% ipython --no-banner

In [1]: import numpy as np

In [2]: np.set_printoptions(precision=1, suppress=True, linewidth=200, floatmode="fixed")

In [3]: def rd(a):
   ...:     return np.round(a, 1) + 0
   ...: 

In [4]: arr = np.load("x.npy")

In [5]: rd(arr)
Out[5]: 
array([[-0.7,  0.6, -0.2,  0.2,  0.2],
       [-0.2,  0.0,  0.8,  0.3, -0.5],
       [-0.2, -0.5, -0.4,  0.7, -0.3],
       [-0.3, -0.1, -0.3, -0.6, -0.6],
       [-0.6, -0.6,  0.3, -0.2,  0.5]])

In [6]: rng = np.random.default_rng(7221)

In [7]: idx = rng.permutation(5)

In [8]: idx
Out[8]: array([1, 0, 2, 3, 4])

In [9]: other = arr[idx][:, idx]

In [10]: rd(np.trace(other))
Out[10]: np.float64(-1.2)

In [11]: rd(np.linalg.det(other)), rd(np.linalg.det(arr[idx]))
Out[11]: (np.float64(1.0), np.float64(-1.0))

In [12]: rd(np.diag(other))
Out[12]: array([ 0.0, -0.7, -0.4, -0.6,  0.5])

In [13]: np.allclose(other, arr)
Out[13]: False

In [14]: idx = rng.integers(0, 3, 7)

In [15]: feats = (idx[:, None] == idx) * -3 + np.eye(7)

In [16]: feats
Out[16]: 
array([[-2.0, -3.0, -3.0,  0.0,  0.0,  0.0,  0.0],
       [-3.0, -2.0, -3.0,  0.0,  0.0,  0.0,  0.0],
       [-3.0, -3.0, -2.0,  0.0,  0.0,  0.0,  0.0],
       [ 0.0,  0.0,  0.0, -2.0,  0.0, -3.0,  0.0],
       [ 0.0,  0.0,  0.0,  0.0, -2.0,  0.0, -3.0],
       [ 0.0,  0.0,  0.0, -3.0,  0.0, -2.0,  0.0],
       [ 0.0,  0.0,  0.0,  0.0, -3.0,  0.0, -2.0]])

In [17]: # splits into 3 blocks

In [18]: r0 = np.array([1, 2, 1, 3, 2, 1, 0])

In [19]: other = feats + np.outer(r0, np.eye(7)[5])

In [20]: np.linalg.matrix_rank(other - feats)
Out[20]: np.int64(1)

In [21]: rd(np.linalg.det(other) / np.linalg.det(feats)), rd(1 + np.linalg.solve(feats, r0)[5])
Out[21]: (np.float64(-0.4), np.float64(-0.4))

In [22]: other
Out[22]: 
array([[-2.0, -3.0, -3.0,  0.0,  0.0,  1.0,  0.0],
       [-3.0, -2.0, -3.0,  0.0,  0.0,  2.0,  0.0],
       [-3.0, -3.0, -2.0,  0.0,  0.0,  1.0,  0.0],
       [ 0.0,  0.0,  0.0, -2.0,  0.0,  0.0,  0.0],
       [ 0.0,  0.0,  0.0,  0.0, -2.0,  2.0, -3.0],
       [ 0.0,  0.0,  0.0, -3.0,  0.0, -1.0,  0.0],
       [ 0.0,  0.0,  0.0,  0.0, -3.0,  0.0, -2.0]])

In [23]: np.linalg.matrix_rank(np.linalg.inv(other) - np.linalg.inv(feats), tol=1e-8)
Out[23]: np.int64(1)

In [24]: x = np.array([0, 1, 0, 0, -2, -1, -2])

In [25]: (feats * x).sum(axis=1)
Out[25]: array([-3.0, -2.0, -3.0,  3.0, 10.0,  2.0, 10.0])

In [26]: feats @ np.eye(7)[1]
Out[26]: array([-3.0, -2.0, -3.0,  0.0,  0.0,  0.0,  0.0])

In [27]: feats * x
Out[27]: 
array([[-0.0, -3.0, -0.0,  0.0, -0.0, -0.0, -0.0],
       [-0.0, -2.0, -0.0,  0.0, -0.0, -0.0, -0.0],
       [-0.0, -3.0, -0.0,  0.0, -0.0, -0.0, -0.0],
       [ 0.0,  0.0,  0.0, -0.0, -0.0,  3.0, -0.0],
       [ 0.0,  0.0,  0.0,  0.0,  4.0, -0.0,  6.0],
       [ 0.0,  0.0,  0.0, -0.0, -0.0,  2.0, -0.0],
       [ 0.0,  0.0,  0.0,  0.0,  6.0, -0.0,  4.0]])

In [28]: feats @ np.ones(7)
Out[28]: array([-8.0, -8.0, -8.0, -5.0, -5.0, -5.0, -5.0])

In [29]: E = np.load("run12.npy")

In [30]: E
Out[30]: 
array([[-1,  0,  1,  2,  3,  4,  5,  6,  7,  8],
       [ 9, 10, 11, 12, 13, 14, 15, 16, 17, 18],
       [19, 20, 21, 22, 23, 24, 25, 26, 27, 28],
       [29, 30, 31, 32, 33, 34, 35, 36, 37, 38],
       [39, 40, 41, 42, 43, 44, 45, 46, 47, 48],
       [49, 50, 51, 52, 53, 54, 55, 56, 57, 58],
       [59, 60, 61, 62, 63, 64, 65, 66, 67, 68],
       [69, 70, 71, 72, 73, 74, 75, 76, 77, 78]])

In [31]: # null space of dimension 8

In [32]: rd(E @ np.linalg.pinv(E) @ E)
Out[32]: 
array([[-1.0,  0.0,  1.0,  2.0,  3.0,  4.0,  5.0,  6.0,  7.0,  8.0],
       [ 9.0, 10.0, 11.0, 12.0, 13.0, 14.0, 15.0, 16.0, 17.0, 18.0],
       [19.0, 20.0, 21.0, 22.0, 23.0, 24.0, 25.0, 26.0, 27.0, 28.0],
       [29.0, 30.0, 31.0, 32.0, 33.0, 34.0, 35.0, 36.0, 37.0, 38.0],
       [39.0, 40.0, 41.0, 42.0, 43.0, 44.0, 45.0, 46.0, 47.0, 48.0],
       [49.0, 50.0, 51.0, 52.0, 53.0, 54.0, 55.0, 56.0, 57.0, 58.0],
       [59.0, 60.0, 61.0, 62.0, 63.0, 64.0, 65.0, 66.0, 67.0, 68.0],
       [69.0, 70.0, 71.0, 72.0, 73.0, 74.0, 75.0, 76.0, 77.0, 78.0]])

In [33]: np.abs(np.diag(np.linalg.qr(E)[1])) > 1e-9
Out[33]: array([ True,  True, False, False, False, False, False, False])

In [34]: np.allclose(E[:-1].T @ np.linalg.lstsq(E[:-1].T, E[-1])[0], E[-1])
Out[34]: True

In [35]: np.argsort(-np.linalg.norm(E, axis=0).round(6), kind="stable")[:3]
Out[35]: array([9, 8, 7])

In [36]: [round(float(x), 1) for x in np.linalg.svd(E, compute_uv=False)[:3]]
Out[36]: [401.3, 13.1, 0.0]

In [37]: r = np.linalg.matrix_rank(E)

In [38]: r
Out[38]: np.int64(2)

In [39]: null = np.linalg.svd(E)[2][r:].T

In [40]: [int(np.linalg.matrix_rank(E[:, :j + 1])) for j in range(10)]
Out[40]: [1, 2, 2, 2, 2, 2, 2, 2, 2, 2]

In [41]: null.shape
Out[41]: (10, 8)

In [42]: rd(null @ null.T)
Out[42]: 
array([[ 0.7, -0.3, -0.2, -0.2, -0.1, -0.1,  0.0,  0.0,  0.1,  0.1],
       [-0.3,  0.8, -0.2, -0.2, -0.1, -0.1,  0.0,  0.0,  0.0,  0.1],
       [-0.2, -0.2,  0.8, -0.1, -0.1, -0.1, -0.1,  0.0,  0.0,  0.0],
       [-0.2, -0.2, -0.1,  0.9, -0.1, -0.1, -0.1, -0.1,  0.0,  0.0],
       [-0.1, -0.1, -0.1, -0.1,  0.9, -0.1, -0.1, -0.1, -0.1, -0.1],
       [-0.1, -0.1, -0.1, -0.1, -0.1,  0.9, -0.1, -0.1, -0.1, -0.1],
       [ 0.0,  0.0, -0.1, -0.1, -0.1, -0.1,  0.9, -0.1, -0.2, -0.2],
       [ 0.0,  0.0,  0.0, -0.1, -0.1, -0.1, -0.1,  0.8, -0.2, -0.2],
       [ 0.1,  0.0,  0.0,  0.0, -0.1, -0.1, -0.2, -0.2,  0.8, -0.3],
       [ 0.1,  0.1,  0.0,  0.0, -0.1, -0.1, -0.2, -0.2, -0.3,  0.7]])

In [43]: np.allclose(E @ null, 0)
Out[43]: True

In [44]: [int(np.linalg.matrix_rank(E[:i])) for i in range(1, len(E) + 1)]
Out[44]: [1, 2, 2, 2, 2, 2, 2, 2]

In [45]: M = np.load("sample13.npy")

In [46]: M
Out[46]: 
array([[ 0,  4,  3, -8,  1,  2, -7, -7],
       [-4,  0, -3,  5,  1, -2,  1, -6],
       [-3,  3,  0,  2,  2, -4,  9,  0],
       [ 8, -5, -2,  0,  2,  1,  3,  5],
       [-1, -1, -2, -2,  0,  0,  0,  9],
       [-2,  2,  4, -1,  0,  0, -6,  8],
       [ 7, -1, -9, -3,  0,  6,  0, -2],
       [ 7,  6,  0, -5, -9, -8,  2,  0]])

In [47]: x = np.array([1, -2, 1, -3, 1, 0, 2, 2])

In [48]: h1 = np.maximum(M @ x, 0)

In [49]: np.flatnonzero(h1 > 1e-9)
Out[49]: array([2, 3, 4, 5, 6, 7])

In [50]: M.T @ h1
Out[50]: array([ 294, -143, -139,  -81,   33,    4,  127,  407])

In [51]: h1
Out[51]: array([ 0,  0,  5, 34, 23,  5,  5,  5])

In [52]: np.maximum(M @ x, 0) - np.maximum(-M @ x, 0)
Out[52]: array([ -8, -31,   5,  34,  23,   5,   5,   5])

In [53]: M * (h1 > 1e-9)[:, None]
Out[53]: 
array([[ 0,  0,  0,  0,  0,  0,  0,  0],
       [ 0,  0,  0,  0,  0,  0,  0,  0],
       [-3,  3,  0,  2,  2, -4,  9,  0],
       [ 8, -5, -2,  0,  2,  1,  3,  5],
       [-1, -1, -2, -2,  0,  0,  0,  9],
       [-2,  2,  4, -1,  0,  0, -6,  8],
       [ 7, -1, -9, -3,  0,  6,  0, -2],
       [ 7,  6,  0, -5, -9, -8,  2,  0]])

In [54]: np.maximum(M @ (3 * x), 0)
Out[54]: array([  0,   0,  15, 102,  69,  15,  15,  15])

In [55]: rd(np.tanh(M @ x))
Out[55]: array([-1.0, -1.0,  1.0,  1.0,  1.0,  1.0,  1.0,  1.0])
